In [1]: import numpy as np

In [2]: np.set_printoptions(suppress=True, linewidth=140)

In [3]: K = np.loadtxt("m.csv", delimiter=",")

In [4]: K
Out[4]: 
array([[-0.8 , -1.2 ,  0.9 ,  0.6 , -0.4 ,  0.8 , -0.6 ],
       [-1.09,  0.7 , -0.5 , -0.8 , -0.1 ,  1.1 ,  1.  ],
       [ 0.21,  0.5 ,  1.5 ,  0.2 , -1.2 , -0.2 , -1.7 ],
       [-0.89, -0.1 , -0.2 ,  0.  , -0.8 ,  0.9 , -0.1 ],
       [-1.25, -1.2 ,  1.2 , -1.1 , -2.  ,  1.2 ,  0.9 ],
       [-0.52,  0.1 , -0.4 , -1.1 ,  2.3 ,  0.5 ,  0.5 ],
       [ 0.6 , -0.9 ,  0.7 , -0.1 , -0.4 , -0.6 ,  0.7 ],
       [-1.9 ,  0.4 , -0.6 ,  0.1 ,  2.  ,  1.9 , -0.3 ],
       [ 0.88, -0.5 ,  0.5 , -1.4 , -0.5 , -0.9 , -1.3 ],
       [-1.09,  1.7 ,  0.8 ,  0.8 , -0.7 ,  1.1 ,  0.1 ],
       [-0.54, -1.5 ,  0.2 ,  0.3 ,  0.7 ,  0.5 ,  1.9 ],
       [-0.72, -0.7 ,  1.5 , -1.1 , -0.4 ,  0.7 , -0.8 ],
       [-0.62,  1.  ,  0.  , -1.  ,  1.3 ,  0.6 ,  0.1 ],
       [-1.51,  0.9 , -0.4 ,  1.2 ,  0.3 ,  1.5 ,  0.5 ],
       [ 2.23, -0.4 , -0.7 , -1.1 , -0.5 , -2.2 , -1.2 ],
       [-1.11, -3.  , -0.1 , -1.7 , -0.1 ,  1.1 , -0.6 ],
       [-1.49, -1.1 , -0.7 ,  1.1 ,  2.  ,  1.5 , -0.1 ],
       [-0.24,  2.2 ,  0.1 ,  0.8 , -1.4 ,  0.3 , -0.4 ],
       [-0.76,  1.  ,  0.3 ,  0.6 , -1.  ,  0.8 , -1.1 ],
       [-0.58,  0.7 ,  1.8 , -0.5 ,  1.2 ,  0.6 ,  1.  ],
       [ 0.2 ,  0.1 ,  0.  ,  1.1 ,  1.1 , -0.2 ,  2.  ],
       [-0.7 ,  0.1 , -0.1 ,  0.  , -1.6 ,  0.7 , -0.2 ],
       [-0.51,  0.6 ,  0.5 , -1.4 , -0.7 ,  0.5 , -1.2 ],
       [-0.5 , -1.4 ,  0.7 , -0.5 , -0.6 ,  0.5 ,  0.9 ],
       [ 0.6 ,  0.3 ,  1.8 ,  0.9 , -0.5 , -0.6 ,  0.4 ],
       [ 1.79, -2.2 , -0.7 ,  2.5 , -1.2 , -1.8 ,  1.4 ],
       [ 0.02,  1.  , -0.1 , -0.6 ,  0.3 ,  0.  ,  0.2 ]])

In [5]: x = np.array([1, 1, -1, 2, 0, 1, 2])

In [6]: y = K @ x

In [7]: np.round(np.linalg.pinv(K) @ K, 2) + 0
Out[7]: 
array([[1., 0., 0., 0., 0., 0., 0.],
       [0., 1., 0., 0., 0., 0., 0.],
       [0., 0., 1., 0., 0., 0., 0.],
       [0., 0., 0., 1., 0., 0., 0.],
       [0., 0., 0., 0., 1., 0., 0.],
       [0., 0., 0., 0., 0., 1., 0.],
       [0., 0., 0., 0., 0., 0., 1.]])

In [8]: np.round(np.linalg.solve(K.T @ K, K.T @ y), 2) + 0
Out[8]: array([ 1.,  1., -1.,  2.,  0.,  1.,  2.])

In [9]: np.round(np.linalg.lstsq(K, y)[0], 2) + 0
Out[9]: array([ 1.,  1., -1.,  2.,  0.,  1.,  2.])

In [10]: rng = np.random.default_rng(2723)

In [11]: y = y + 0.1 * rng.normal(size=27)

In [12]: y.round(2)
Out[12]: 
array([-2.14,  1.45, -4.  , -0.03, -2.85, -0.52, -0.5 ,  0.51, -6.29,  2.56,  2.6 , -6.02, -0.78,  4.78, -4.36, -7.46,  1.54,  3.11, -0.13,
       -0.07,  6.29, -0.2 , -4.98, -1.21,  1.05,  6.37,  0.28])

In [13]: beta, *_ = np.linalg.lstsq(K, y)

In [14]: beta.round(2)
Out[14]: array([ 0.64,  1.  , -1.01,  1.99, -0.01,  0.64,  1.98])
